% python3 -q
>>> import numpy as np
>>> np.set_printoptions(precision=2, suppress=True, linewidth=200, legacy="1.25")
>>> def tidy(a):
...     return np.round(a, 2) + 0
... 
>>> feats = np.load("mat.npy")
>>> feats
array([[ 0,  0,  0],
       [ 1,  0,  1],
       [ 2, -2,  0],
       [ 0,  0,  0],
       [ 1,  0,  1],
       [ 0,  0,  0],
       [ 3, -2,  1],
       [ 0, -1,  2],
       [ 0,  0,  0],
       [ 2, -2,  0],
       [ 0,  0,  0],
       [-1, -1,  1],
       [ 1,  0,  1],
       [ 0,  0,  0],
       [ 0,  0,  0],
       [ 1,  0,  1]])
>>> Xc = (feats - feats.mean(axis=0)) / feats.std(axis=0)
>>> np.argwhere(np.abs(Xc) > 2)
array([[6, 0],
       [7, 2]])
>>> tidy(Xc.std(axis=0))
array([1., 1., 1.])
>>> coef = np.linalg.lstsq(np.delete(Xc, 1, axis=1), Xc[:, 1])[0]
>>> tidy(1 - np.var(Xc[:, 1] - np.delete(Xc, 1, axis=1) @ coef))
0.41
>>> d = np.linalg.norm(feats[:, None] - feats[None], axis=-1)
>>> (d + 1e9 * np.eye(16)).round(6).argmin(axis=1)
array([ 3,  4,  9,  0,  1,  0,  2, 11,  0,  2,  0,  7,  1,  0,  0,  1])
>>> P = feats @ np.linalg.solve(feats.T @ feats, feats.T)
>>> np.trace(P)
3.0
>>> tidy(np.linalg.eigvalsh(P))
array([0., 0., 0., 0., 0., 0., 0., 0., 0., 0., 0., 0., 0., 1., 1., 1.])
>>> other = np.c_[feats[:, :2] @ np.array([[3, 0], [3, 3]]), np.array([-1, -1, -1, 1, 1, 0, 1, 1, 2, -1, 0, 0, 0, -2, 2, 2])]
>>> other
array([[ 0,  0, -1],
       [ 3,  0, -1],
       [ 0, -6, -1],
       [ 0,  0,  1],
       [ 3,  0,  1],
       [ 0,  0,  0],
       [ 3, -6,  1],
       [-3, -3,  1],
       [ 0,  0,  2],
       [ 0, -6, -1],
       [ 0,  0,  0],
       [-6, -3,  0],
       [ 3,  0,  0],
       [ 0,  0, -2],
       [ 0,  0,  2],
       [ 3,  0,  2]])
>>> np.linalg.matrix_rank(np.c_[feats, other])
4
>>> np.linalg.matrix_rank(other)
3
>>> d = np.linalg.norm(other[:, None] - other[None], axis=-1)
>>> tidy(d[1])
array([3.  , 0.  , 6.71, 3.61, 2.  , 3.16, 6.32, 7.  , 4.24, 6.71, 3.16, 9.54, 1.  , 3.16, 4.24, 3.  ])
>>> d[1].round(6).argsort(kind="stable")[:4]
array([ 1, 12,  4,  0])
>>> tidy(d[:5, :5])
array([[0.  , 3.  , 6.  , 2.  , 3.61],
       [3.  , 0.  , 6.71, 3.61, 2.  ],
       [6.  , 6.71, 0.  , 6.32, 7.  ],
       [2.  , 3.61, 6.32, 0.  , 3.  ],
       [3.61, 2.  , 7.  , 3.  , 0.  ]])
>>> d.shape
(16, 16)
>>> rng = np.random.default_rng(938)
>>> K = rng.normal(size=(27, 3))
>>> K = 10 * K / np.linalg.norm(K, axis=1, keepdims=True)
>>> tidy(K)
array([[ 8.83,  4.42, -1.6 ],
       [-5.15, -3.28,  7.92],
       [-1.19, -5.18, -8.47],
       [ 0.14, -9.34,  3.57],
       [ 2.17, -5.37, -8.15],
       [-7.82, -6.17,  0.86],
       [ 0.22, -3.59, -9.33],
       [ 2.63, -5.02, -8.24],
       [ 0.07,  5.01, -8.66],
       [ 4.08,  9.12, -0.46],
       [ 5.36, -6.  , -5.94],
       [ 1.81, -9.8 ,  0.8 ],
       [-9.3 , -2.79, -2.41],
       [-7.12,  6.89, -1.39],
       [-7.64, -6.38,  1.01],
       [ 1.93, -0.84, -9.78],
       [-2.68,  9.51,  1.52],
       [ 8.61,  4.13,  2.97],
       [-5.75,  7.9 ,  2.12],
       [ 7.73, -4.71,  4.24],
       [ 9.19,  3.18, -2.34],
       [-0.67, -9.94, -0.91],
       [-6.69,  0.47, -7.42],
       [-9.74,  2.27,  0.23],
       [-2.84,  5.17, -8.07],
       [-1.46, -5.56,  8.18],
       [-1.25,  8.09, -5.74]])
>>> cent = K[[26, 8]].astype(float)
>>> for _ in range(3):
...     idx = np.linalg.norm(K[:, None] - cent, axis=-1).argmin(axis=1)
...     cent = np.array([K[idx == j].mean(axis=0) for j in range(2)])
... 
>>> idx
array([0, 0, 1, 1, 1, 1, 1, 1, 1, 0, 1, 1, 1, 0, 1, 1, 0, 0, 0, 1, 0, 1, 1, 0, 0, 0, 0])
>>> np.bincount(idx)
array([12, 15])
>>> tidy(cent[1] - cent[0])
array([-0.31, -8.96, -4.2 ])
>>> np.abs(cent[1] - cent[0]).argmax()
1
>>> Xc = K - K.mean(axis=0)
>>> evecs = np.linalg.svd(Xc)[2][:1]
>>> other = Xc - Xc @ evecs.T @ evecs
>>> np.linalg.norm(other, axis=1).round(6).argmax()
17
>>> tidy(other.std(axis=0))
array([5.48, 1.64, 4.92])
>>> vec = np.array([3, 2, 3])
>>> a = np.maximum(K @ vec, 0)
>>> tidy(K * (a > 1e-9)[:, None])
array([[ 8.83,  4.42, -1.6 ],
       [-5.15, -3.28,  7.92],
       [ 0.  ,  0.  ,  0.  ],
       [ 0.  ,  0.  ,  0.  ],
       [ 0.  ,  0.  ,  0.  ],
       [ 0.  ,  0.  ,  0.  ],
       [ 0.  ,  0.  ,  0.  ],
       [ 0.  ,  0.  ,  0.  ],
       [ 0.  ,  0.  ,  0.  ],
       [ 4.08,  9.12, -0.46],
       [ 0.  ,  0.  ,  0.  ],
       [ 0.  ,  0.  ,  0.  ],
       [ 0.  ,  0.  ,  0.  ],
       [ 0.  ,  0.  ,  0.  ],
       [ 0.  ,  0.  ,  0.  ],
       [ 0.  ,  0.  ,  0.  ],
       [-2.68,  9.51,  1.52],
       [ 8.61,  4.13,  2.97],
       [-5.75,  7.9 ,  2.12],
       [ 7.73, -4.71,  4.24],
       [ 9.19,  3.18, -2.34],
       [ 0.  ,  0.  ,  0.  ],
       [ 0.  ,  0.  ,  0.  ],
       [ 0.  ,  0.  ,  0.  ],
       [ 0.  ,  0.  ,  0.  ],
       [-1.46, -5.56,  8.18],
       [ 0.  ,  0.  ,  0.  ]])
>>> tidy(a)
array([30.51,  1.76,  0.  ,  0.  ,  0.  ,  0.  ,  0.  ,  0.  ,  0.  , 29.09,  0.  ,  0.  ,  0.  ,  0.  ,  0.  ,  0.  , 15.57, 43.  ,  4.92, 26.51, 26.91,  0.  ,  0.  ,  0.  ,  0.  ,  9.04,  0.  ])
>>> np.flatnonzero(a > 1e-9)
array([ 0,  1,  9, 16, 17, 18, 19, 20, 25])
>>> mat = np.array([[0.0, 0.0, 0.0, 0.0, 0.0, 0.0, 5.0],
...     [0.0, 0.0, 0.0, 0.0, 0.0, 0.0, -5.0],
...     [0.0, 0.0, 0.0, 0.0, 0.0, 0.0, 0.0],
...     [0.0, 0.0, 0.0, 0.0, 0.0, 0.0, -1.0],
...     [0.0, 0.0, 0.0, 0.0, 0.0, 0.0, 5.0],
...     [0.0, 0.0, 0.0, 0.0, 0.0, 0.0, 0.0],
...     [5.0, -5.0, 0.0, -1.0, 5.0, 0.0, 0.0]])
>>> mat
array([[ 0.,  0.,  0.,  0.,  0.,  0.,  5.],
       [ 0.,  0.,  0.,  0.,  0.,  0., -5.],
       [ 0.,  0.,  0.,  0.,  0.,  0.,  0.],
       [ 0.,  0.,  0.,  0.,  0.,  0., -1.],
       [ 0.,  0.,  0.,  0.,  0.,  0.,  5.],
       [ 0.,  0.,  0.,  0.,  0.,  0.,  0.],
       [ 5., -5.,  0., -1.,  5.,  0.,  0.]])
>>> tidy(np.trace(np.linalg.pinv(mat) @ mat))
2.0
>>> np.linalg.lstsq(mat[:-1].T, mat[-1])[2]
1
>>> mat @ mat
array([[ 25., -25.,   0.,  -5.,  25.,   0.,   0.],
       [-25.,  25.,   0.,   5., -25.,   0.,   0.],
       [  0.,   0.,   0.,   0.,   0.,   0.,   0.],
       [ -5.,   5.,   0.,   1.,  -5.,   0.,   0.],
       [ 25., -25.,   0.,  -5.,  25.,   0.,   0.],
       [  0.,   0.,   0.,   0.,   0.,   0.,   0.],
       [  0.,   0.,   0.,   0.,   0.,   0.,  76.]])
>>> (mat != 0).astype(int)
array([[0, 0, 0, 0, 0, 0, 1],
       [0, 0, 0, 0, 0, 0, 1],
       [0, 0, 0, 0, 0, 0, 0],
       [0, 0, 0, 0, 0, 0, 1],
       [0, 0, 0, 0, 0, 0, 1],
       [0, 0, 0, 0, 0, 0, 0],
       [1, 1, 0, 1, 1, 0, 0]])
>>> tidy(np.linalg.det(mat))
0.0
>>> tidy(np.sort(np.linalg.eigvals(mat).real))
array([-8.72,  0.  ,  0.  ,  0.  ,  0.  ,  0.  ,  8.72])
>>> (np.linalg.matrix_power((mat != 0) + (mat.T != 0) + np.eye(7), 7) > 0).astype(int)
array([[1, 1, 0, 1, 1, 0, 1],
       [1, 1, 0, 1, 1, 0, 1],
       [0, 0, 1, 0, 0, 0, 0],
       [1, 1, 0, 1, 1, 0, 1],
       [1, 1, 0, 1, 1, 0, 1],
       [0, 0, 0, 0, 0, 1, 0],
       [1, 1, 0, 1, 1, 0, 1]])
>>> rk = np.linalg.matrix_rank(mat)
>>> rk
2
>>> ns = np.linalg.svd(mat)[2][rk:].T
>>> [int(np.linalg.matrix_rank(mat[:i])) for i in range(1, len(mat) + 1)]
[1, 1, 1, 1, 1, 1, 2]
>>> tidy(ns @ ns.T)
array([[ 0.67,  0.33,  0.  ,  0.07, -0.33,  0.  ,  0.  ],
       [ 0.33,  0.67,  0.  , -0.07,  0.33,  0.  ,  0.  ],
       [ 0.  ,  0.  ,  1.  ,  0.  ,  0.  ,  0.  ,  0.  ],
       [ 0.07, -0.07,  0.  ,  0.99,  0.07,  0.  ,  0.  ],
       [-0.33,  0.33,  0.  ,  0.07,  0.67,  0.  ,  0.  ],
       [ 0.  ,  0.  ,  0.  ,  0.  ,  0.  ,  1.  ,  0.  ],
       [ 0.  ,  0.  ,  0.  ,  0.  ,  0.  ,  0.  ,  0.  ]])
>>> data = np.load("m.npy")
>>> data
array([[ 2.,  4., -2., -2.],
       [ 2.,  4., -2., -2.],
       [ 0.,  0.,  0.,  0.],
       [ 4.,  8., -4., -4.]])
>>> idx = rng.permutation(4)
>>> idx
array([3, 0, 1, 2])
>>> other = data[idx][:, idx]
>>> np.trace(other)
2.0
>>> np.allclose(other, data)
False
>>> np.diag(other)
array([-4.,  2.,  4.,  0.])
>>> X = np.loadtxt("x.csv", delimiter=",")
>>> X
array([[ 3.,  3.,  2.,  3.,  5.],
       [ 2.,  5.,  0.,  1.,  2.],
       [ 4.,  5.,  4.,  3.,  4.],
       [ 1.,  2.,  5.,  0.,  5.],
       [ 5.,  0.,  5.,  5.,  4.],
       [ 5.,  5.,  5.,  1.,  0.],
       [ 1., -2.,  2.,  2.,  3.]])
>>> Q, evecs = np.linalg.qr(X[:, :2])[0], np.linalg.qr(X[:, 2:])[0]
>>> sigma = np.linalg.svd(Q.T @ evecs, compute_uv=False)
>>> tidy(np.degrees(np.arccos(sigma.clip(0, 1))))
array([ 6.25, 66.42])
>>> (sigma > 0.9).sum()
1
>>> tidy(sigma)
array([0.99, 0.4 ])
>>> other = np.c_[X[:, :2] @ np.array([[2, 1], [1, 0]]), np.array([5, 3, 9, 2, 6, 1, 7])]
>>> other
array([[ 9.,  3.,  5.],
       [ 9.,  2.,  3.],
       [13.,  4.,  9.],
       [ 4.,  1.,  2.],
       [10.,  5.,  6.],
       [15.,  5.,  1.],
       [ 0.,  1.,  7.]])
>>> np.linalg.matrix_rank(np.c_[X, other])
6
>>> np.linalg.matrix_rank(other)
3
>>> tidy(np.linalg.lstsq(X, other[:, 0])[0])
array([2., 1., 0., 0., 0.])
